$ python3 -q
>>> import numpy as np
>>> import numpy.linalg as la
>>> np.set_printoptions(precision=3, suppress=True, linewidth=200, floatmode="fixed")
>>> rnd = lambda a: np.round(a, 3) + 0
>>> feats = np.loadtxt("out5.csv", delimiter=",")
>>> print(rnd(feats))
[[ 0.018 -0.033 -0.103 -0.024  0.073]
 [-0.033  0.999 -0.003 -0.001  0.002]
 [-0.103 -0.003  0.989 -0.003  0.008]
 [-0.024 -0.001 -0.003  0.999  0.002]
 [ 0.073  0.002  0.008  0.002  0.995]]
>>> print(la.cond(feats) > 100)
True
>>> U, sigma, Vt = la.svd(feats)
>>> print(np.argmax(sigma[:-1] / (sigma[1:] + 1e-6)) + 1)
4
>>> out = U[:, :4] @ np.diag(sigma[:4]) @ Vt[:4]
>>> print(rnd(la.norm(feats - out, 2)), rnd(sigma[4]))
0.0 0.0
>>> print(la.matrix_rank(feats, rtol=0.05))
4
>>> A = np.array([[0.4, 0.1, 0.1, -1.1, 0.6, 0.4, -0.6],
...     [-0.6, -0.4, 0.2, -1.3, 1.2, -0.5, -1.4],
...     [1.6, 2.5, 0.6, 1.4, -1.5, 0.0, 1.5],
...     [-0.9, 1.2, -0.8, 0.8, -0.9, -0.5, -0.6]])
>>> A[:, 4] *= 3
>>> print(rnd(A))
[[ 0.400  0.100  0.100 -1.100  1.800  0.400 -0.600]
 [-0.600 -0.400  0.200 -1.300  3.600 -0.500 -1.400]
 [ 1.600  2.500  0.600  1.400 -4.500  0.000  1.500]
 [-0.900  1.200 -0.800  0.800 -2.700 -0.500 -0.600]]
>>> out = A / la.norm(A, axis=1, keepdims=True)
>>> G = out @ out.T
>>> print(rnd(G))
[[ 1.000  0.875 -0.729 -0.769]
 [ 0.875  1.000 -0.907 -0.692]
 [-0.729 -0.907  1.000  0.686]
 [-0.769 -0.692  0.686  1.000]]
>>> print((np.abs(G) > 0.9).astype(int))
[[1 0 0 0]
 [0 1 1 0]
 [0 1 1 0]
 [0 0 0 1]]
>>> print((G - 2 * np.eye(4)).round(6).argmax(axis=1))
[1 0 3 2]
>>> vec = np.array([0, 3, 1, 0, 2])
>>> print(rnd(feats @ vec))
[-0.056  2.998  0.994 -0.001  2.004]
>>> print(rnd((vec - feats @ vec) @ (feats @ vec)))
0.0
>>> print(rnd(np.eye(5) - feats))
[[ 0.982  0.033  0.103  0.024 -0.073]
 [ 0.033  0.001  0.003  0.001 -0.002]
 [ 0.103  0.003  0.011  0.003 -0.008]
 [ 0.024  0.001  0.003  0.001 -0.002]
 [-0.073 -0.002 -0.008 -0.002  0.005]]
